% python3 -q
>>> import numpy as np
>>> from numpy import linalg as LA
>>> np.set_printoptions(suppress=True, linewidth=140)
>>> def rd(a):
...     return np.round(a, 2) + 0
... 
>>> A = np.array([[1, -1, 1, -1], [1, 0, 0, 0], [1, 1, 1, 1], [1, 2, 4, 8]])
>>> rd(LA.norm(A, 2))
np.float64(9.38)
>>> LA.norm(A, axis=1).argmax()
np.int64(3)
>>> rd(LA.norm(A, "nuc"))
np.float64(13.15)
>>> rd(LA.norm(A, 1)), rd(LA.norm(A, np.inf))
(np.float64(10.0), np.float64(15.0))
>>> A[0] @ A[3]
np.int64(-5)
>>> rd(LA.norm(A) ** 2 / LA.norm(A, 2) ** 2)
np.float64(1.07)
>>> rd(LA.det(A[::-1]))
np.float64(12.0)
>>> np.einsum("ij,ji->", A, A)
np.int64(72)
>>> other = np.array([[1, 1, 2], [0, 1, 2], [2, 2, 2], [0, 1, 0]])
>>> np.einsum("ij,ij->i", A, A)
array([ 4,  1,  4, 85])
>>> other.T @ A.T
array([[ 3,  1,  3,  9],
       [ 1,  1,  5, 19],
       [ 2,  2,  6, 14]])
>>> np.einsum("ik,kj->ij", A, other)
array([[ 3,  1,  2],
       [ 1,  1,  2],
       [ 3,  5,  6],
       [ 9, 19, 14]])
>>> LA.matrix_rank(A @ other)
np.int64(3)
>>> q, Rm = LA.qr(A)
>>> q.shape, Rm.shape
((4, 4), (4, 4))
>>> rd(np.abs(np.diag(Rm)))
array([2.  , 2.24, 2.  , 1.34])
>>> rd(q)
array([[-0.5 ,  0.67,  0.5 ,  0.22],
       [-0.5 ,  0.22, -0.5 , -0.67],
       [-0.5 , -0.22, -0.5 ,  0.67],
       [-0.5 , -0.67,  0.5 , -0.22]])
>>> rd(Rm)
array([[-2.  , -1.  , -3.  , -4.  ],
       [ 0.  , -2.24, -2.24, -6.26],
       [ 0.  ,  0.  ,  2.  ,  3.  ],
       [ 0.  ,  0.  ,  0.  , -1.34]])
>>> rd(q @ Rm)
array([[ 1., -1.,  1., -1.],
       [ 1.,  0.,  0.,  0.],
       [ 1.,  1.,  1.,  1.],
       [ 1.,  2.,  4.,  8.]])
>>> J = np.load("block12.npy")
>>> J
array([[-0.93, -0.15,  0.83,  0.24],
       [-2.46, -0.69, -1.83,  2.24],
       [-2.68,  0.73, -2.24,  1.78],
       [-0.94,  0.34, -0.67,  0.54],
       [ 0.41, -0.02,  1.12, -0.6 ],
       [ 1.87, -0.46,  1.82, -1.36],
       [ 1.32, -0.24,  0.89, -0.86]])
>>> # rank 3
>>> rd(np.trace(LA.pinv(J) @ J))
np.float64(3.0)
>>> rd(J @ LA.pinv(J) @ J)
array([[-0.93, -0.15,  0.83,  0.24],
       [-2.46, -0.69, -1.83,  2.24],
       [-2.68,  0.73, -2.24,  1.78],
       [-0.94,  0.34, -0.67,  0.54],
       [ 0.41, -0.02,  1.12, -0.6 ],
       [ 1.87, -0.46,  1.82, -1.36],
       [ 1.32, -0.24,  0.89, -0.86]])
>>> np.allclose(J[:-1].T @ LA.lstsq(J[:-1].T, J[-1])[0], J[-1])
True
>>> LA.lstsq(J[:-1].T, J[-1])[2]
np.int32(3)
>>> np.abs(np.diag(LA.qr(J)[1])) > 1e-9
array([ True,  True,  True, False])
